$ python -q
>>> import numpy as np
>>> from numpy import linalg as LA
>>> np.set_printoptions(precision=3, suppress=True, linewidth=120, sign=" ")
>>> m1 = np.load("w.npy")
>>> m1
array([[-0.53 , -0.159,  0.01 , -0.565, -0.217, -0.31 , -0.03 ,  0.129,  0.197, -0.05 ],
       [-0.641, -0.985, -0.273, -0.405,  0.975, -0.995,  0.762, -0.999,  0.999,  0.995],
       [ 0.623,  0.898, -0.291,  0.   , -0.821,  0.934, -0.757,  0.972, -0.927, -0.887],
       [ 0.983,  0.926,  0.766,  0.996,  0.611,  0.975,  0.774, -0.641, -0.957, -0.876],
       [-0.959, -0.869, -0.749, -0.994, -0.188, -0.973, -0.641, -0.09 ,  0.991,  0.883],
       [-0.558, -0.731, -0.641, -0.611, -0.623, -0.493, -0.782,  0.909, -0.454,  0.68 ],
       [-0.934, -0.744, -0.68 , -0.982, -0.706, -0.854, -0.778,  0.834,  0.716,  0.611],
       [-0.706, -1.   , -0.901,  0.778,  0.537, -0.997, -0.789,  0.501, -0.414,  1.   ],
       [ 0.976, -0.388,  0.929,  1.   ,  0.996, -0.05 ,  0.995, -1.   ,  0.544,  0.735],
       [-0.716,  0.273, -0.129, -0.851, -0.793,  0.149, -0.523,  0.894, -0.523, -0.629],
       [ 0.327, -0.397, -0.493, -0.1  ,  0.551, -0.523, -0.217, -0.617,  0.881,  0.77 ],
       [-0.515, -1.   ,  0.8  ,  0.998,  0.992, -0.998,  0.987, -0.999, -0.129,  1.   ],
       [-0.999, -0.955, -0.371, -1.   , -0.774, -0.994, -0.38 ,  0.388,  0.979,  0.675],
       [-0.903, -0.291, -0.478, -0.974, -0.778, -0.585, -0.691,  0.864,  0.414, -0.07 ],
       [ 0.969,  0.778,  0.658,  0.991,  0.793,  0.887,  0.786, -0.881, -0.696, -0.544],
       [ 0.999,  0.892,  0.922,  1.   ,  0.986,  0.98 ,  0.981, -0.997, -0.914, -0.523],
       [-0.414, -0.178,  0.501, -0.462,  0.867, -0.808,  0.864, -0.993,  0.989,  0.327],
       [ 0.986,  0.955,  0.789,  0.983,  0.969,  0.872,  0.951, -0.998,  0.869, -0.744],
       [-0.478, -0.998,  0.77 ,  0.969,  0.996, -0.997,  0.991, -1.   ,  0.984,  0.998],
       [-0.84 , -0.501,  0.3  , -0.623, -0.454, -0.508,  0.178,  0.354, -0.405, -0.139],
       [ 0.149,  0.824,  0.74 ,  0.3  ,  0.11 ,  0.664,  0.744, -0.635, -0.264, -0.903],
       [ 0.922, -0.565,  0.592,  0.995,  0.953, -0.05 ,  0.887, -0.986, -0.06 ,  0.8  ],
       [-0.647, -0.981, -0.264, -0.493,  0.976, -0.995,  0.77 , -0.999,  0.999,  0.995],
       [ 0.782, -0.701,  0.578,  0.955,  0.99 , -0.818,  0.958, -1.   ,  0.986,  0.923],
       [-0.711, -1.   , -0.493,  0.716,  0.978, -0.999,  0.635, -0.995,  0.984,  1.   ],
       [-0.07 , -0.996,  0.319,  0.993,  0.653, -0.876,  0.572, -0.336, -0.981,  0.99 ],
       [-0.971,  0.188, -0.327, -0.999, -0.226, -0.91 , -0.119, -0.68 ,  0.998, -0.264]])
>>> G = np.cov(m1, rowvar=False)
>>> np.argwhere(np.triu(np.abs(np.corrcoef(m1.T)) > 0.8, 1))
array([[ 1,  5],
       [ 1,  9],
       [ 2,  6],
       [ 4,  6],
       [ 4,  7],
       [ 5,  9],
       [ 6,  7]])
>>> arr = np.load("x.npy")
>>> arr
array([[ 0,  0,  1,  0,  0,  1,  1,  0],
       [ 0,  0,  0,  1,  0,  0,  0,  0],
       [ 1,  0,  0,  0,  0,  0,  0,  0],
       [ 0,  1,  0,  0,  0,  0,  0,  1],
       [ 0,  0,  0,  0,  0,  1,  0,  0],
       [ 1,  0,  0,  0,  1,  0,  1,  1],
       [ 1,  0,  0,  0,  0,  1,  0,  0],
       [ 0,  0,  0,  1,  0,  1,  0,  0]])
>>> # rows and columns are dependent
>>> ev, evecs = LA.eigh(arr)
>>> ev.round(3) + 0
array([-2.   , -1.414, -1.17 ,  0.   ,  0.   ,  0.689,  1.414,  2.481])
>>> np.round(LA.svd(arr, compute_uv=False), 3) + 0
array([ 2.481,  2.   ,  1.414,  1.414,  1.17 ,  0.689,  0.   ,  0.   ])
>>> np.abs(evecs[:, -1])
array([ 0.497,  0.058,  0.2  ,  0.143,  0.239,  0.593,  0.439,  0.297])
>>> np.unique(ev.round(6) + 0, return_counts=True)[1]
array([ 1,  1,  1,  2,  1,  1,  1])
>>> np.round(evecs @ np.diag(ev) @ evecs.T, 3) + 0
array([[ 0.,  0.,  1.,  0.,  0.,  1.,  1.,  0.],
       [ 0.,  0.,  0.,  1.,  0.,  0.,  0.,  0.],
       [ 1.,  0.,  0.,  0.,  0.,  0.,  0.,  0.],
       [ 0.,  1.,  0.,  0.,  0.,  0.,  0.,  1.],
       [ 0.,  0.,  0.,  0.,  0.,  1.,  0.,  0.],
       [ 1.,  0.,  0.,  0.,  1.,  0.,  1.,  1.],
       [ 1.,  0.,  0.,  0.,  0.,  1.,  0.,  0.],
       [ 0.,  0.,  0.,  1.,  0.,  1.,  0.,  0.]])
>>> r = LA.matrix_rank(arr)
>>> r
np.int64(6)
>>> null = LA.svd(arr)[2][r:].T
>>> [int(LA.matrix_rank(np.delete(arr, i, axis=0))) for i in range(8)]
[5, 6, 6, 5, 6, 5, 6, 6]
>>> [int(LA.matrix_rank(arr[:, :j + 1])) for j in range(8)]
[1, 2, 3, 4, 5, 6, 6, 6]
>>> [int(LA.matrix_rank(arr[:i])) for i in range(1, len(arr) + 1)]
[1, 2, 3, 4, 5, 6, 6, 6]
>>> LA.matrix_rank(arr.T @ arr), LA.matrix_rank(arr @ arr.T)
(np.int64(6), np.int64(6))
>>> ev, evecs = LA.eigh(arr)
>>> x = np.array([1, 0, 1, -2, -1, -1, 0, 2])
>>> np.abs(arr).sum(axis=1).max(), round(float(np.abs(ev).max()), 3)
(np.int64(4), 2.481)
>>> np.round(LA.eigvalsh(arr[1:, 1:]), 3) + 0
array([-1.902, -1.176,  0.   ,  0.   ,  0.   ,  1.176,  1.902])
>>> (np.sign(evecs[:, -1].round(6)) == np.sign(evecs[0, -1].round(6))).astype(int)
array([ 1,  1,  1,  1,  1,  1,  1,  1])
>>> mat = np.load("run4.npy")
>>> mat
array([[ 1.   ,  0.   ,  0.   ,  0.   ],
       [ 0.   ,  1.   ,  0.   ,  0.   ],
       [ 0.   ,  0.   ,  0.309,  0.951],
       [ 0.   ,  0.   , -0.951,  0.309]])
>>> P = np.triu(np.array([[1, 1, 0, 1], [1, 0, 1, 2], [2, 2, 1, 1], [2, 1, 0, 1]]), 1) + np.eye(4)
>>> A2 = P @ mat @ LA.inv(P)
>>> P @ mat - mat @ P
array([[ 0.   ,  0.   , -0.951, -0.691],
       [ 0.   ,  0.   , -2.593, -0.431],
       [ 0.   ,  0.   , -0.951,  0.   ],
       [ 0.   ,  0.   ,  0.   ,  0.951]])
>>> np.poly(A2)
array([ 1.   , -2.618,  3.236, -2.618,  1.   ])
>>> round(LA.det(A2), 3)
np.float64(1.0)
>>> round(float(np.trace(A2)), 3), round(np.trace(mat), 3)
(2.618, np.float64(2.618))
>>> A2
array([[ 1.   ,  0.   , -0.951,  0.26 ],
       [ 0.   ,  1.   , -2.593,  2.162],
       [ 0.   ,  0.   , -0.642,  1.902],
       [ 0.   ,  0.   , -0.951,  1.26 ]])
>>> round(np.trace(LA.pinv(arr) @ arr), 3)
np.float64(6.0)
>>> try:
...     LA.inv(arr)
... except LA.LinAlgError as e:
...     print("failed:", e)
... 
failed: Singular matrix
>>> np.unique(arr.round(6), axis=0).shape
(8, 8)
>>> rng = np.random.default_rng(957)
>>> z = rng.permutation(4)
>>> A2 = mat[:, z] * rng.choice([-1, 1], 4)
>>> A2
array([[-0.   ,  0.   ,  1.   ,  0.   ],
       [-1.   ,  0.   ,  0.   ,  0.   ],
       [-0.   ,  0.951,  0.   ,  0.309],
       [-0.   ,  0.309,  0.   , -0.951]])
>>> U, _, Vt = LA.svd(mat.T @ A2)
>>> np.round(U @ Vt, 3) + 0
array([[ 0.,  0.,  1.,  0.],
       [-1.,  0.,  0.,  0.],
       [ 0.,  0.,  0.,  1.],
       [ 0.,  1.,  0.,  0.]])
